$ python3 -q
>>> import numpy as np
>>> from numpy import linalg as LA
>>> np.set_printoptions(precision=2, suppress=True, linewidth=140)
>>> def tidy(a):
...     return np.round(a, 2) + 0
... 
>>> feats = np.array([[-3, -2, -1, 0, 1, 2, 3, 4],
...     [5, 6, 7, 8, 9, 10, 11, 12],
...     [13, 14, 15, 16, 17, 18, 19, 20],
...     [21, 22, 23, 24, 25, 26, 27, 28],
...     [29, 30, 31, 32, 33, 34, 35, 36],
...     [37, 38, 39, 40, 41, 42, 43, 44]])
>>> tidy(LA.norm(feats, "nuc"))
np.float64(179.97)
>>> LA.norm(feats, axis=1).argmax()
np.int64(5)
>>> tidy(LA.norm(feats, 2))
np.float64(171.19)
>>> tidy(LA.norm(feats, axis=1))
array([  6.63,  24.9 ,  47.12,  69.6 ,  92.15, 114.73])
>>> tidy(LA.norm(feats[4], 1)), tidy(LA.norm(feats[4], np.inf))
(np.float64(260.0), np.float64(36.0))
>>> M2 = feats / np.sqrt((feats ** 2).mean(axis=1, keepdims=True))
>>> tidy(M2[0])
array([-1.28, -0.85, -0.43,  0.  ,  0.43,  0.85,  1.28,  1.71])
>>> LA.matrix_rank(feats - feats.mean(axis=1, keepdims=True))
np.int64(1)
>>> LA.matrix_rank(M2) == LA.matrix_rank(feats)
np.True_
>>> feats - feats.mean(axis=1, keepdims=True)
array([[-3.5, -2.5, -1.5, -0.5,  0.5,  1.5,  2.5,  3.5],
       [-3.5, -2.5, -1.5, -0.5,  0.5,  1.5,  2.5,  3.5],
       [-3.5, -2.5, -1.5, -0.5,  0.5,  1.5,  2.5,  3.5],
       [-3.5, -2.5, -1.5, -0.5,  0.5,  1.5,  2.5,  3.5],
       [-3.5, -2.5, -1.5, -0.5,  0.5,  1.5,  2.5,  3.5],
       [-3.5, -2.5, -1.5, -0.5,  0.5,  1.5,  2.5,  3.5]])
